$ python3 -q
>>> import numpy as np
>>> np.set_printoptions(precision=2, suppress=True, linewidth=160)
>>> F = np.array([[-5, -4, -4, 4], [-4, -5, -4, -4], [-4, -4, -5, -4], [4, -4, -4, -5]])
>>> round(np.linalg.eigvalsh(F).min(), 2)
np.float64(-13.94)
>>> [round(float(np.linalg.det(F[:i, :i])), 2) + 0 for i in range(1, 5)]
[-5.0, 9.0, -13.0, -495.0]
>>> q = F.astype(float).copy()
>>> for j in range(4):
...     q[:, j] -= q[:, :j] @ (q[:, :j].T @ q[:, j])
...     q[:, j] /= np.linalg.norm(q[:, j])
... 
>>> np.round(q.T @ q, 2) + 0
array([[1., 0., 0., 0.],
       [0., 1., 0., 0.],
       [0., 0., 1., 0.],
       [0., 0., 0., 1.]])
>>> ev, vecs = np.linalg.eigh(F)
>>> np.unique(ev.round(6) + 0, return_counts=True)[1]
array([1, 1, 1, 1])
>>> np.abs(vecs[:, -1])
array([0.6 , 0.37, 0.37, 0.6 ])
>>> print(np.linalg.eigvalsh(F @ F))
[  1.    15.56  81.   194.44]
>>> np.linalg.eigvalsh(F + 5 * np.eye(4))
array([-8.94, -4.  ,  4.  ,  8.94])
>>> round(ev.sum(), 2), np.trace(F)
(np.float64(-20.0), np.int64(-20))
>>> (ev > 1e-8).sum(), (ev < -1e-8).sum()
(np.int64(1), np.int64(3))
>>> f = np.array([-3, 3, 0, 0])
>>> out = F + np.outer(f, np.eye(4)[2])
>>> round(float(np.linalg.det(out) / np.linalg.det(F)), 2), round(float(1 + np.linalg.solve(F, f)[2]), 2)
(2.75, 2.75)
>>> np.linalg.matrix_rank(out - F)
np.int64(1)
>>> f = np.array([0, -1, 2, 0, 0]) + 0.5
>>> E = np.outer(f, f) / (f @ f)
>>> E
array([[ 0.03, -0.03,  0.17,  0.03,  0.03],
       [-0.03,  0.03, -0.17, -0.03, -0.03],
       [ 0.17, -0.17,  0.86,  0.17,  0.17],
       [ 0.03, -0.03,  0.17,  0.03,  0.03],
       [ 0.03, -0.03,  0.17,  0.03,  0.03]])
>>> # column 3 repeats column 0
>>> np.round(np.linalg.eigvals(E), 2) + 0
array([0., 1., 0., 0., 0.])
>>> np.round(np.poly(E), 2) + 0
array([ 1., -1.,  0.,  0.,  0.,  0.])
>>> np.kron(np.eye(2, dtype=int), E)
array([[ 0.03, -0.03,  0.17,  0.03,  0.03,  0.  , -0.  ,  0.  ,  0.  ,  0.  ],
       [-0.03,  0.03, -0.17, -0.03, -0.03, -0.  ,  0.  , -0.  , -0.  , -0.  ],
       [ 0.17, -0.17,  0.86,  0.17,  0.17,  0.  , -0.  ,  0.  ,  0.  ,  0.  ],
       [ 0.03, -0.03,  0.17,  0.03,  0.03,  0.  , -0.  ,  0.  ,  0.  ,  0.  ],
       [ 0.03, -0.03,  0.17,  0.03,  0.03,  0.  , -0.  ,  0.  ,  0.  ,  0.  ],
       [ 0.  , -0.  ,  0.  ,  0.  ,  0.  ,  0.03, -0.03,  0.17,  0.03,  0.03],
       [-0.  ,  0.  , -0.  , -0.  , -0.  , -0.03,  0.03, -0.17, -0.03, -0.03],
       [ 0.  , -0.  ,  0.  ,  0.  ,  0.  ,  0.17, -0.17,  0.86,  0.17,  0.17],
       [ 0.  , -0.  ,  0.  ,  0.  ,  0.  ,  0.03, -0.03,  0.17,  0.03,  0.03],
       [ 0.  , -0.  ,  0.  ,  0.  ,  0.  ,  0.03, -0.03,  0.17,  0.03,  0.03]])
